% ipython --no-banner

In [1]: import numpy as np

In [2]: np.set_printoptions(precision=2, suppress=True, linewidth=160, legacy="1.25")

In [3]: feats = np.load("a.npy")

In [4]: print(feats)
[[ -1   0   1   2   3   4   5   6   7   8   9  10  11  12  13  14]
 [ 15  16  17  18  19  20  21  22  23  24  25  26  27  28  29  30]
 [ 31  32  33  34  35  36  37  38  39  40  41  42  43  44  45  46]
 [ 47  48  49  50  51  52  53  54  55  56  57  58  59  60  61  62]
 [ 63  64  65  66  67  68  69  70  71  72  73  74  75  76  77  78]
 [ 79  80  81  82  83  84  85  86  87  88  89  90  91  92  93  94]
 [ 95  96  97  98  99 100 101 102 103 104 105 106 107 108 109 110]
 [111 112 113 114 115 116 117 118 119 120 121 122 123 124 125 126]
 [127 128 129 130 131 132 133 134 135 136 137 138 139 140 141 142]
 [143 144 145 146 147 148 149 150 151 152 153 154 155 156 157 158]
 [159 160 161 162 163 164 165 166 167 168 169 170 171 172 173 174]
 [175 176 177 178 179 180 181 182 183 184 185 186 187 188 189 190]]

In [5]: print(np.allclose(feats[:-1].T @ np.linalg.lstsq(feats[:-1].T, feats[-1])[0], feats[-1]))
True

In [6]: print(np.linalg.lstsq(feats[:-1].T, feats[-1])[2])
2

In [7]: print(round(np.trace(np.linalg.pinv(feats) @ feats), 2))
2.0

In [8]: print(np.unique(feats.round(6), axis=0).shape)
(12, 16)

In [9]: J = np.loadtxt("block2.csv", delimiter=",")

In [10]: print(J)
[[2. 6. 6. 3. 9. 9.]
 [6. 4. 2. 9. 6. 3.]
 [6. 6. 4. 9. 9. 6.]
 [2. 6. 6. 0. 0. 0.]
 [6. 4. 2. 0. 0. 0.]
 [6. 6. 4. 0. 0. 0.]]

In [11]: Uu, s, Vt = np.linalg.svd(J)

In [12]: print(s)
[27.03 11.17  8.23  3.4   0.25  0.1 ]

In [13]: other = Uu[:, :4] @ np.diag(s[:4]) @ Vt[:4]

In [14]: print(round(np.linalg.norm(J - other, 2), 2), np.round(s[4], 2))
0.25 0.25

In [15]: print(round(np.linalg.norm(J - other) / np.linalg.norm(J), 2))
0.01

In [16]: print(np.linalg.matrix_rank(J, rtol=0.05))
4

In [17]: print(round(np.abs(J - other).max(), 2))
0.1

In [18]: K = np.loadtxt("dump.csv", delimiter=",")

In [19]: print(K)
[[  1.7   0.6   0.8   0.6   0.    0.4   1.1   1.    0.4   0.3   2.1   0.9  -1.8   1. ]
 [  0.5  -0.2  -0.1   0.    0.6   0.7  -0.6   1.6   1.9   0.4   0.2  -0.3   0.9   1.2]
 [  1.6   0.    1.6   0.3  -0.2   0.4   0.8  -0.8   1.2  -0.4  -0.4  -0.2   1.1   1.7]
 [ -0.6  -0.5  -1.8  -0.8  -1.   -0.2   0.2   1.2   0.1  -1.    0.   -0.2  -0.2   0.2]
 [ -1.7  -0.6  -0.9  -1.    0.9   0.1  -1.1  -1.2  -0.2   0.4  -1.2  -0.5   0.4  -0.5]
 [  1.1   0.6   0.4   1.2  -1.2  -0.4   2.1  -0.4  -0.6  -1.1  -2.5   0.3   0.8   0.1]
 [ -0.8   1.5  -0.9  -1.   -0.4  -0.3   2.9   0.1  -0.3   1.8  -0.8   0.4   0.4  -0.5]
 [  0.    1.3   0.7   1.6   1.1   0.3  -0.6  -0.2   0.1   0.3  -1.2  -0.8  -0.4  -0.2]
 [  0.8  -1.1   0.    2.   -0.6  -0.3  -1.    0.8  -0.9   1.3   0.2  -1.7   0.4  -0.1]
 [  1.3   1.3   1.3   0.4  -0.3   0.7  -0.4   0.5   0.3  -0.2   0.   -0.8   1.    1.1]
 [ -2.4  -0.5   1.1   1.   -0.3   0.6   0.5  -0.8  -0.6   0.3   0.9  -1.    1.8  -1.1]
 [ -0.1  -1.2  -0.1  -0.7  -0.2   2.4   0.4  -0.3  -0.6   0.5   0.2  -1.7   0.7   0.4]
 [ -0.4  -1.6  -3.1   0.3  -0.5   1.2  -0.6  -0.3   0.4   1.2   0.3   0.1   0.    0. ]
 [  0.8   1.5   0.5  -0.2  -0.3  -0.4  -1.1   0.    2.   -1.   -0.1   0.1  -1.2   1.1]
 [ -0.9  -0.3   0.4   0.3  -1.1   0.3   0.3   1.1   1.1  -1.2   0.   -0.2  -0.7   0.1]
 [  1.3   0.2   0.7   0.1  -0.2   0.2   0.2   0.8   0.    0.5  -0.5  -0.1   0.3  -0.3]
 [  0.1  -0.2   0.6   2.    1.    0.2  -0.9  -0.5   1.    0.8   1.4   1.3  -0.7   0.5]
 [ -0.9   0.5  -0.5  -0.8   1.9   1.6  -0.2  -1.3  -4.   -1.6   1.4   0.6  -0.9   0.9]
 [ -1.2  -1.    0.4  -0.4   0.5  -0.3   0.    0.    1.5  -0.6   0.1   1.2  -1.5  -0.1]
 [ -1.8  -1.   -0.2   1.7   1.1   1.1   0.2  -0.1   0.1   0.6   0.5   0.7   0.7   0.2]
 [ -0.2   0.1   0.    1.7   0.4  -0.4   1.4   1.2  -0.3  -0.1   0.3   0.   -0.4   1.3]
 [  0.6   1.6  -0.3   1.8  -2.1  -1.6   0.2  -2.2  -0.5   1.2   0.1   0.   -1.2   0. ]
 [ -0.6   1.    1.5  -2.   -1.4   1.    0.2   0.8  -1.4  -0.4   0.7   0.2  -0.6   0.7]
 [  0.1   0.1   1.   -0.9   0.2   0.    0.    1.2   2.2  -1.3   1.    0.8   1.   -0.7]
 [  1.   -0.4   0.7  -0.9   0.2   0.2  -0.3   1.7   0.2  -0.2   0.8  -1.4   0.5  -2.1]
 [  0.5   0.8   0.1  -3.2   0.4   1.9   0.2   0.2   0.1   1.2   2.   -0.1  -1.1  -0.4]
 [ -1.   -1.9  -0.2   1.   -0.4  -0.1   1.2  -0.6  -0.6   0.    0.9   0.2   0.5  -0.9]
 [  1.1  -0.6  -0.9  -0.1   2.1  -1.5   0.4   1.4   1.6  -2.1  -0.2  -0.6   1.1   0.2]
 [  0.4   1.1   1.5   1.8   0.5   0.1   0.5   1.    0.9   1.9   0.2   0.6  -1.1  -0.9]
 [ -0.4   1.4  -0.2   2.9  -2.2  -0.6   0.4  -1.8  -1.4  -0.4   0.3   0.8   0.7   0.7]
 [  0.2  -0.3  -0.3  -0.7  -0.4  -0.1   0.3  -0.5   0.1  -1.6   2.3  -0.7   1.   -0.9]
 [  0.3  -0.9  -1.1   0.2   1.1  -1.3  -1.1  -0.7  -0.1   1.4   3.3   0.7  -1.2   0. ]
 [ -1.6  -1.6  -1.    1.8  -0.2  -0.5   0.3  -0.7  -0.3  -0.7   1.9   0.4   0.2   1.1]
 [ -0.9  -1.5  -2.3   1.6   0.5  -0.7   0.    0.6   0.4   0.   -1.9   0.4   1.2   1.5]
 [ -0.3  -0.5  -0.5  -0.6   0.6   0.7  -0.4   0.6  -0.5  -0.9   0.    0.2  -1.1   1. ]
 [  0.7  -2.5   0.1   0.1  -0.7  -1.2  -1.   -1.    0.5  -1.5  -0.3  -0.3  -0.4   1.8]
 [  2.1   0.4  -0.1   0.6   0.2   1.7   1.5  -0.5   0.2  -1.9  -0.2   0.9   0.4  -0.6]
 [  0.7  -1.6  -0.2   0.8  -1.3   0.1  -0.1  -0.8  -0.3  -0.3  -0.8  -1.7   0.   -0.3]
 [ 12.  -14.    4.   -4.   38.   -2.   10.   -4.  -18.   14.  -30.  -38.   18.   12. ]
 [  0.9   0.    0.9  -1.6  -1.2  -0.5   1.    0.1   0.8  -0.8  -1.1  -0.7  -0.1   0.5]
 [  0.    0.3  -0.2  -0.8   1.5  -2.1  -0.3   1.4  -0.8  -2.4  -0.4   0.2   1.   -0.2]
 [ -0.8  -1.   -0.5  -1.2   0.3  -0.5  -2.3   0.    0.8   0.7   0.7   0.5   0.5   0. ]
 [ -0.1  -0.1   0.2  -0.5  -0.8   0.5   0.4  -0.6   0.3   1.3  -0.4  -0.5   0.3   0.6]
 [ -0.5  -0.9   1.3   1.4   0.5   0.    1.   -1.2   2.3   0.5   0.5   0.5  -0.2  -0.6]
 [ -0.9  -0.7  -1.1   0.1   0.8  -1.3   0.7  -0.2  -0.5  -1.7  -0.4   1.4  -0.3   0.8]
 [  0.1   0.6   0.3   0.2   0.6   0.1   0.1  -1.6   0.   -0.5   1.5  -1.   -1.    0.2]
 [ -1.1  -0.6   0.7  -0.6  -0.7   2.1   1.8   0.4  -0.2  -1.2   0.2  -1.    0.9   0.1]]

In [20]: u, r1 = K[10], K[1]

In [21]: print(u @ u)
16.27

In [22]: pr = (u @ r1) / (u @ u) * u

In [23]: print(round(float(np.linalg.norm(u + r1) ** 2 + np.linalg.norm(u - r1) ** 2), 2))
52.98

In [24]: print(round(float((r1 - pr) @ u), 2))
0.0

In [25]: print(np.linalg.matrix_rank(np.outer(u, r1)))
1

In [26]: print(r1 - pr)
[ 0.09 -0.29  0.09  0.17  0.55  0.8  -0.51  1.46  1.8   0.45  0.35 -0.47  1.21  1.01]
